$ python3 -q
>>> import numpy as np
>>> from numpy import linalg as LA
>>> np.set_printoptions(precision=1, suppress=True, linewidth=140, sign=" ")
>>> tidy = lambda a: np.round(a, 1) + 0
>>> m1 = np.array([[-2, 0, 2], [0, -4, -2], [2, -2, 2]])
>>> x0 = np.array([1, 2, 3])
>>> rhs = m1 @ x0
>>> b, lr = np.zeros(3), 1 / LA.norm(m1, 2) ** 2
>>> for i in range(25):
...     b -= lr * m1.T @ (m1 @ b - rhs)
...     if i % 5 == 0: print(i, round(LA.norm(m1 @ b - rhs), 1))
... 
0 4.6
5 0.3
10 0.1
15 0.0
20 0.0
>>> tidy(b)
array([ 1.,  2.,  3.])
>>> tidy(LA.cond(m1))
np.float64(1.9)
>>> np.all(LA.eigvalsh(m1) > 0)
np.False_
>>> [round(float(LA.det(m1[:i, :i])), 2) + 0 for i in range(1, 4)]
[-2.0, 8.0, 40.0]
>>> data = np.loadtxt("block17.csv", delimiter=",")
>>> tidy(data)
array([[ 0.3,  0. ,  0. ],
       [-4.3, -1.7,  1.1],
       [-0.3,  0.4,  0. ],
       [-0.5, -0.1,  0.3],
       [-1.8, -0.6,  0.2],
       [-2.4, -0.4,  0.7],
       [-3.6, -1.5,  0.3],
       [-1.7, -1.2,  0.7],
       [-4.2, -1.5,  1.1],
       [ 1.7,  1.2, -0.2],
       [-1.5, -0.6,  0.9],
       [ 3.3,  1.7, -0.8],
       [ 1.8,  0.9, -0.4],
       [ 0. ,  0. , -0.1],
       [-4. , -1.5,  0.8],
       [ 0.4,  0. , -0.4],
       [-3.9, -1.6,  1.2],
       [-1.9, -0.7,  0.8],
       [-1.9, -1. ,  0. ],
       [ 0. , -0.4,  0.1],
       [ 4.2,  1.6, -0.7]])
>>> th = np.radians(180)
>>> R = np.eye(3)
>>> R[0, 0] = R[2, 2] = np.cos(th)
>>> R[0, 2], R[2, 0] = -np.sin(th), np.sin(th)
>>> tidy(R)
array([[-1.,  0.,  0.],
       [ 0.,  1.,  0.],
       [ 0.,  0., -1.]])
>>> A2 = data @ R.T
>>> np.allclose(data @ data.T, A2 @ A2.T)
True
>>> tidy(A2)
array([[-0.3,  0. ,  0. ],
       [ 4.3, -1.7, -1.1],
       [ 0.3,  0.4,  0. ],
       [ 0.5, -0.1, -0.3],
       [ 1.8, -0.6, -0.2],
       [ 2.4, -0.4, -0.7],
       [ 3.6, -1.5, -0.3],
       [ 1.7, -1.2, -0.7],
       [ 4.2, -1.5, -1.1],
       [-1.7,  1.2,  0.2],
       [ 1.5, -0.6, -0.9],
       [-3.3,  1.7,  0.8],
       [-1.8,  0.9,  0.4],
       [ 0. ,  0. ,  0.1],
       [ 4. , -1.5, -0.8],
       [-0.4,  0. ,  0.4],
       [ 3.9, -1.6, -1.2],
       [ 1.9, -0.7, -0.8],
       [ 1.9, -1. ,  0. ],
       [ 0. , -0.4, -0.1],
       [-4.2,  1.6,  0.7]])
>>> np.allclose(LA.norm(data, axis=1), LA.norm(A2, axis=1))
True
>>> tidy(LA.det(R)), np.trace(R)
(np.float64(1.0), np.float64(-1.0))
>>> J = np.loadtxt("case10.csv", delimiter=",")
>>> J
array([[ 0.,  2.,  0.,  0.],
       [ 0.,  3.,  0.,  0.],
       [ 0.,  0.,  0.,  0.],
       [ 0.,  0.,  0.,  1.]])
>>> Uu, sv, vt = LA.svd(J)
>>> V = vt[:(sv > 1e-8).sum()]
>>> rng = np.random.default_rng(911)
>>> x0 = J[1] + 4 * J[3] + rng.integers(2) * np.eye(4)[1]
>>> x0
array([ 0.,  4.,  0.,  4.])
>>> tidy(LA.norm(x0 - V.T @ V @ x0))
np.float64(0.0)
>>> np.diag(V.T @ V)
array([ 0.,  1.,  0.,  1.])
>>> V.T @ V
array([[ 0.,  0.,  0.,  0.],
       [ 0.,  1.,  0.,  0.],
       [ 0.,  0.,  0.,  0.],
       [ 0.,  0.,  0.,  1.]])
>>> np.allclose(V.T @ V @ x0, x0)
True
>>> tidy(LA.det(J))
np.float64(0.0)
>>> J @ J
array([[ 0.,  6.,  0.,  0.],
       [ 0.,  9.,  0.,  0.],
       [ 0.,  0.,  0.,  0.],
       [ 0.,  0.,  0.,  1.]])
>>> (J != 0).astype(int)
array([[ 0,  1,  0,  0],
       [ 0,  1,  0,  0],
       [ 0,  0,  0,  0],
       [ 0,  0,  0,  1]])
>>> r = LA.matrix_rank(J)
>>> r
np.int64(2)
>>> N = LA.svd(J)[2][r:].T
>>> J @ N
array([[ 0.,  0.],
       [ 0.,  0.],
       [ 0.,  0.],
       [ 0.,  0.]])
>>> N @ N.T
array([[ 1.,  0.,  0.,  0.],
       [ 0.,  0.,  0.,  0.],
       [ 0.,  0.,  1.,  0.],
       [ 0.,  0.,  0.,  0.]])
>>> np.allclose(J @ N, 0)
True
>>> N.shape
(4, 2)
>>> A2 = np.array([[1, 3], [0, -3], [0, 3], [-2, -2]])
>>> LA.matrix_rank(J @ A2)
np.int64(2)
>>> A2.T @ J.T
array([[ 0.,  0.,  0., -2.],
       [-6., -9.,  0., -2.]])
>>> np.einsum("ik,kj->ij", J, A2)
array([[ 0., -6.],
       [ 0., -9.],
       [ 0.,  0.],
       [-2., -2.]])
>>> np.einsum("ij->j", J)
array([ 0.,  5.,  0.,  1.])
>>> J @ A2
array([[ 0., -6.],
       [ 0., -9.],
       [ 0.,  0.],
       [-2., -2.]])
>>> np.einsum("ij,ij->i", J, J)
array([ 4.,  9.,  0.,  1.])
>>> th = np.sort(rng.uniform(-2, 2, 27))
>>> E = np.c_[th, th ** 2, th ** 3] @ np.array([[7, 3, 9], [1, 3, 0], [4, 9, 2]])
>>> tidy(E)
array([[-31.9, -46.6, -27.3],
       [-26.8, -37.1, -23.8],
       [-25.6, -35. , -23. ],
       [-22.5, -29.4, -20.8],
       [-19.8, -24.7, -18.8],
       [-18.8, -22.9, -18. ],
       [-14.8, -16.4, -15. ],
       [-13. , -13.5, -13.5],
       [-11.7, -11.5, -12.5],
       [-10.7, -10. , -11.6],
       [ -8.5,  -7. ,  -9.7],
       [ -7.8,  -6. ,  -9. ],
       [ -5.1,  -3. ,  -6.2],
       [ -3.9,  -2. ,  -4.9],
       [ -2.7,  -1.2,  -3.5],
       [ -1.5,  -0.6,  -1.9],
       [ -1.4,  -0.6,  -1.8],
       [  1. ,   0.5,   1.2],
       [  1.1,   0.5,   1.3],
       [  4.6,   3.8,   5.1],
       [  5.8,   5.4,   6.2],
       [  6.6,   6.4,   6.8],
       [  6.9,   6.8,   7.1],
       [  7.5,   7.8,   7.6],
       [  7.9,   8.3,   7.9],
       [ 13.3,  17.3,  11.9],
       [ 32. ,  53. ,  23.7]])
>>> Ac = E - E.mean(axis=0)
>>> Uu, sv, vt = LA.svd(Ac, full_matrices=False)
>>> tidy(np.abs(vt[-1]))
array([ 0.8,  0.2,  0.5])
>>> tidy((sv ** 2).sum() ** 2 / (sv ** 4).sum())
np.float64(1.0)
>>> np.abs(Uu[:, 0]).argmax()
np.int64(26)
>>> LA.matrix_rank(Ac)
np.int64(3)
>>> tidy(sv ** 2 / (sv ** 2).sum())
array([ 1.,  0.,  0.])
>>> tidy(Ac.mean(axis=0))
array([ 0.,  0.,  0.])
>>> tidy(vt[0] * np.sign(vt[0, np.abs(vt[0]).argmax()]))
array([ 0.5,  0.7,  0.5])
